% ipython --no-banner

In [1]: import numpy as np

In [2]: np.set_printoptions(precision=3, suppress=True, linewidth=200)

In [3]: M2 = np.array([[0, 3, 0], [4, 0, 2], [1, 1, 0]])

In [4]: mat = M2 + M2.T

In [5]: mat
Out[5]: 
array([[0, 7, 1],
       [7, 0, 3],
       [1, 3, 0]])

In [6]: # symmetric, so the eigenvalues are real

In [7]: q, r_ = np.linalg.qr(mat)

In [8]: np.round(q.T @ q, 3) + 0
Out[8]: 
array([[1., 0., 0.],
       [0., 1., 0.],
       [0., 0., 1.]])

In [9]: np.trace(q @ q.T)
Out[9]: np.float64(3.0)

In [10]: np.all(np.linalg.eigvalsh(mat) > 0)
Out[10]: np.False_

In [11]: w, evecs = np.linalg.eigh(mat)

In [12]: np.round(evecs.T @ mat @ evecs, 3) + 0
Out[12]: 
array([[-7.297,  0.   ,  0.   ],
       [ 0.   , -0.718,  0.   ],
       [ 0.   ,  0.   ,  8.015]])

In [13]: np.round(evecs.T @ evecs, 3) + 0
Out[13]: 
array([[1., 0., 0.],
       [0., 1., 0.],
       [0., 0., 1.]])

In [14]: np.linalg.eigvalsh(mat @ mat)
Out[14]: array([ 0.516, 53.244, 64.24 ])

In [15]: np.unique(w.round(6) + 0, return_counts=True)[1]
Out[15]: array([1, 1, 1])

In [16]: print(np.abs(evecs[:, -1]))
[0.643 0.688 0.338]

In [17]: np.abs(evecs[:, -1]).round(6).argmax()
Out[17]: np.int64(1)

In [18]: J = np.load("dump.npy")

In [19]: J
Out[19]: 
array([[ 7., -2.,  2.],
       [ 0.,  3.,  4.],
       [ 0., -6., 13.]])

In [20]: M2 = np.linalg.inv(J)

In [21]: round(np.linalg.cond(J), 3)
Out[21]: np.float64(3.491)

In [22]: np.round(J @ M2, 3) + 0
Out[22]: 
array([[1., 0., 0.],
       [0., 1., 0.],
       [0., 0., 1.]])

In [23]: (np.abs(M2) > 1e-9).astype(int)
Out[23]: 
array([[1, 1, 1],
       [0, 1, 1],
       [0, 1, 1]])

In [24]: np.linalg.det(J) * M2
Out[24]: 
array([[ 63.,  14., -14.],
       [ -0.,  91., -28.],
       [  0.,  42.,  21.]])

In [25]: proj = np.triu(np.array([[3, 2, 0], [3, 3, 3], [0, 3, 1]]), 1) + np.eye(3)

In [26]: M2 = proj @ J @ np.linalg.inv(proj)

In [27]: round(float(np.linalg.det(M2)), 3)
Out[27]: 441.0

In [28]: np.linalg.matrix_rank(M2)
Out[28]: np.int64(3)

In [29]: M2
Out[29]: 
array([[  7., -10.,  40.],
       [  0., -15.,  88.],
       [  0.,  -6.,  31.]])

In [30]: f = np.array([1, 1, 0])

In [31]: M2 = J + np.outer(f, np.eye(3)[1])

In [32]: np.linalg.matrix_rank(np.linalg.inv(M2) - np.linalg.inv(J), tol=1e-8)
Out[32]: np.int64(1)

In [33]: print(round(float(np.linalg.det(J.T)), 3))
441.0

In [34]: round(float(np.linalg.det(2 * J)), 3), np.round(np.linalg.det(J), 3)
Out[34]: (3528.0, np.float64(441.0))

In [35]: round(float(np.linalg.eigvals(J).sum().real), 3)
Out[35]: 23.0

In [36]: np.linalg.eigvals(J)
Out[36]: array([7., 7., 9.])

In [37]: arr = np.load("out10.npy")

In [38]: arr
Out[38]: 
array([[4., 1., 1.],
       [1., 4., 1.],
       [1., 1., 4.]])

In [39]: # equal to its transpose

In [40]: x0 = np.ones(3)

In [41]: for _ in range(5):
    ...:     x0 = arr @ x0
    ...:     x0 /= np.linalg.norm(x0)
    ...:     print(round(x0 @ arr @ x0, 3))
    ...: 
6.0
6.0
6.0
6.0
6.0

In [42]: x0
Out[42]: array([0.577, 0.577, 0.577])

In [43]: blk = np.stack([arr, 4 * arr, arr[::-1]])

In [44]: (blk @ arr.T).shape
Out[44]: (3, 3, 3)

In [45]: np.linalg.norm(blk, axis=(1, 2))
Out[45]: array([ 7.348, 29.394,  7.348])

In [46]: np.einsum("bij,cij->bc", blk, blk)
Out[46]: 
array([[ 54., 216.,  36.],
       [216., 864., 144.],
       [ 36., 144.,  54.]])

In [47]: np.linalg.det(blk)
Out[47]: array([  54., 3456.,  -54.])

In [48]: feats = np.load("mat.npy")

In [49]: feats
Out[49]: 
array([[ 1,  0,  0],
       [-1,  1,  0],
       [-1,  0,  1]])

In [50]: # triangular

In [51]: np.sort(np.linalg.eigvals(feats))
Out[51]: array([1., 1., 1.])

In [52]: q, r_ = np.linalg.qr(feats)

In [53]: r_
Out[53]: 
array([[-1.732,  0.577,  0.577],
       [ 0.   , -0.816,  0.408],
       [ 0.   ,  0.   ,  0.707]])

In [54]: np.round(abs(r_[0, 0]), 3), np.round(np.linalg.norm(feats[:, 0]), 3)
Out[54]: (np.float64(1.732), np.float64(1.732))

In [55]: np.allclose(r_.T @ r_, feats.T @ feats)
Out[55]: True

In [56]: print(np.round(q @ r_, 3) + 0)
[[ 1.  0.  0.]
 [-1.  1.  0.]
 [-1.  0.  1.]]

In [57]: q.shape, r_.shape
Out[57]: ((3, 3), (3, 3))

In [58]: q, evecs = np.linalg.qr(r_[:, :2])[0], np.linalg.qr(r_[:, 2:])[0]

In [59]: s = np.linalg.svd(q.T @ evecs, compute_uv=False)

In [60]: s
Out[60]: array([0.707])

In [61]: np.degrees(np.arccos(s.clip(0, 1)))
Out[61]: array([45.])

In [62]: np.linalg.eigvals(feats)
Out[62]: array([1., 1., 1.])

In [63]: print(round(np.linalg.det(feats.T), 3))
1.0

In [64]: round(np.linalg.det(feats[::-1]), 3)
Out[64]: np.float64(-1.0)

In [65]: print(np.kron(np.eye(2, dtype=int), feats))
[[ 1  0  0  0  0  0]
 [-1  1  0  0  0  0]
 [-1  0  1  0  0  0]
 [ 0  0  0  1  0  0]
 [ 0  0  0 -1  1  0]
 [ 0  0  0 -1  0  1]]

In [66]: round(float(np.linalg.det(2 * feats)), 3), round(float(np.linalg.det(feats)), 3)
Out[66]: (8.0, 1.0)

In [67]: np.poly(feats)
Out[67]: array([ 1., -3.,  3., -1.])

In [68]: m1 = np.load("block11.npy")

In [69]: print(m1)
[[ 79  -1 -76 -38]
 [ -1  37  -4  19]
 [-76  -4 109  52]
 [-38  19  52  50]]

In [70]: x0 = np.ones(4)

In [71]: for _ in range(4):
    ...:     x0 = m1 @ x0
    ...:     x0 /= np.linalg.norm(x0)
    ...:     print(round(x0 @ m1 @ x0, 3))
    ...: 
159.06
196.568
199.194
199.354

In [72]: round(np.linalg.eigvalsh(m1)[-1], 3)
Out[72]: np.float64(199.364)

In [73]: rng = np.random.default_rng(68)

In [74]: lab = rng.permutation(4)

In [75]: lab
Out[75]: array([1, 0, 2, 3])

In [76]: M2 = m1[lab][:, lab]

In [77]: np.diag(M2)
Out[77]: array([ 37,  79, 109,  50])

In [78]: np.sort(np.abs(np.linalg.eigvals(M2)))
Out[78]: array([  7.377,  18.884,  49.375, 199.364])

In [79]: np.allclose(M2, m1)
Out[79]: False

In [80]: W0 = np.array([[0, 1, 1], [1, 0, 1], [1, 1, 0]])

In [81]: # symmetric

In [82]: proj = np.triu(np.array([[0, 2, -2], [3, -2, 0], [-2, 1, 2]]), 1) + np.eye(3)

In [83]: M2 = proj @ W0 @ np.linalg.inv(proj)

In [84]: M2
Out[84]: 
array([[ 0., -1.,  3.],
       [ 1., -2.,  3.],
       [ 1., -1.,  2.]])

In [85]: np.trace(M2), np.trace(W0)
Out[85]: (np.float64(0.0), np.int64(0))

In [86]: np.linalg.matrix_rank(M2)
Out[86]: np.int64(3)

In [87]: np.round(np.poly(M2), 3) + 0
Out[87]: array([ 1.,  0., -3., -2.])

In [88]: round(np.linalg.det(M2), 3)
Out[88]: np.float64(2.0)

In [89]: print(np.linalg.norm(M2, axis=1).argmax())
1

In [90]: M2[0] @ M2[2]
Out[90]: np.float64(7.0)

In [91]: np.round(np.linalg.norm(M2[0], 1), 3), np.round(np.linalg.norm(M2[0], np.inf), 3)
Out[91]: (np.float64(4.0), np.float64(3.0))

In [92]: np.linalg.norm(M2, axis=0)
Out[92]: array([1.414, 2.449, 4.69 ])

In [93]: np.linalg.norm(M2, axis=1)
Out[93]: array([3.162, 3.742, 2.449])

In [94]: np.round(np.linalg.norm(M2, 1), 3), np.round(np.linalg.norm(M2, np.inf), 3)
Out[94]: (np.float64(8.0), np.float64(6.0))

In [95]: round(float(np.linalg.norm(M2, 2)), 3)
Out[95]: 5.372

In [96]: np.kron(np.eye(2, dtype=int), W0)
Out[96]: 
array([[0, 1, 1, 0, 0, 0],
       [1, 0, 1, 0, 0, 0],
       [1, 1, 0, 0, 0, 0],
       [0, 0, 0, 0, 1, 1],
       [0, 0, 0, 1, 0, 1],
       [0, 0, 0, 1, 1, 0]])

In [97]: np.einsum("ij,ji->", W0, W0)
Out[97]: np.int64(6)

In [98]: print(round(float(np.linalg.det(W0[::-1])), 3))
-2.0

In [99]: np.linalg.eigvals(W0)
Out[99]: array([-1.,  2., -1.])

In [100]: np.round(np.poly(W0), 3) + 0
Out[100]: array([ 1.,  0., -3., -2.])

In [101]: F = np.triu(rng.random((3, 3)) < 0.8, 1).astype(int)

In [102]: F = F + F.T

In [103]: print(F)
[[0 1 0]
 [1 0 1]
 [0 1 0]]

In [104]: round(float(np.linalg.eigvalsh(F).min()), 3)
Out[104]: -1.414

In [105]: M2 = F + rng.integers(-2, 3, (3, 2)) @ rng.integers(-2, 3, (2, 3))

In [106]: M2
Out[106]: 
array([[-2,  9,  0],
       [-1,  6,  2],
       [ 1,  3, -3]])

In [107]: M2 - F
Out[107]: 
array([[-2,  8,  0],
       [-2,  6,  1],
       [ 1,  2, -3]])

In [108]: np.linalg.matrix_rank(M2 - F, tol=1e-8)
Out[108]: np.int64(2)

In [109]: np.round(np.trace(np.linalg.pinv(F) @ F), 3)
Out[109]: np.float64(2.0)

In [110]: F @ np.linalg.pinv(F) @ F
Out[110]: 
array([[0., 1., 0.],
       [1., 0., 1.],
       [0., 1., 0.]])

In [111]: A = np.load("case17.npy")

In [112]: A
Out[112]: 
array([[ 1.206,  3.188,  2.055],
       [ 0.654,  2.941,  2.44 ],
       [ 0.881,  3.212,  1.432],
       [ 1.06 ,  3.005,  2.123],
       [-0.033,  2.431,  3.73 ],
       [ 0.655,  3.789,  3.003],
       [ 0.337,  3.129,  3.145],
       [ 0.25 ,  2.844,  2.791],
       [ 2.775,  0.362,  3.43 ],
       [ 2.937,  0.162,  2.76 ],
       [ 3.033,  0.016,  2.429],
       [ 3.163, -0.084,  2.948]])

In [113]: basis = A[[10, 11]].astype(float)

In [114]: for _ in range(5):
     ...:     lab = np.linalg.norm(A[:, None] - basis, axis=-1).argmin(axis=1)
     ...:     basis = np.array([A[lab == j].mean(axis=0) for j in range(2)])
     ...: 

In [115]: lab
Out[115]: array([0, 0, 0, 0, 0, 0, 0, 0, 1, 1, 1, 1])

In [116]: print(np.abs(basis[1] - basis[0]).argmax())
1

In [117]: np.bincount(lab)
Out[117]: array([8, 4])

In [118]: np.linalg.matrix_power(J, 4)
Out[118]: 
array([[  2401.,  -4160.,   4160.],
       [     0.,  -5919.,   8320.],
       [     0., -12480.,  14881.]])

In [119]: np.trace(J)
Out[119]: np.float64(23.0)

In [120]: round(float(np.abs(np.linalg.eigvals(J)).max()), 3)
Out[120]: 9.0

In [121]: print(J @ J)
[[ 49. -32.  32.]
 [  0. -15.  64.]
 [  0. -96. 145.]]

In [122]: (J - J.T) / 2
Out[122]: 
array([[ 0., -1.,  1.],
       [ 1.,  0.,  5.],
       [-1., -5.,  0.]])

In [123]: round(np.linalg.det(J), 3)
Out[123]: np.float64(441.0)

In [124]: cen = A - A.mean(axis=0)

In [125]: left, s, Vt = np.linalg.svd(cen, full_matrices=False)

In [126]: s ** 2 / (s ** 2).sum()
Out[126]: array([0.865, 0.116, 0.018])

In [127]: print(s)
[6.235 2.284 0.912]

In [128]: Vt[0] * np.sign(Vt[0, np.abs(Vt[0]).argmax()])
Out[128]: array([-0.619,  0.783, -0.064])

In [129]: np.round(cen.mean(axis=0), 3) + 0
Out[129]: array([0., 0., 0.])

In [130]: np.abs(Vt[-1])
Out[130]: array([0.681, 0.575, 0.453])

In [131]: np.searchsorted(np.cumsum(s ** 2) / (s ** 2).sum(), 0.9) + 1
Out[131]: np.int64(2)

In [132]: np.linalg.matrix_rank(cen)
Out[132]: np.int64(3)
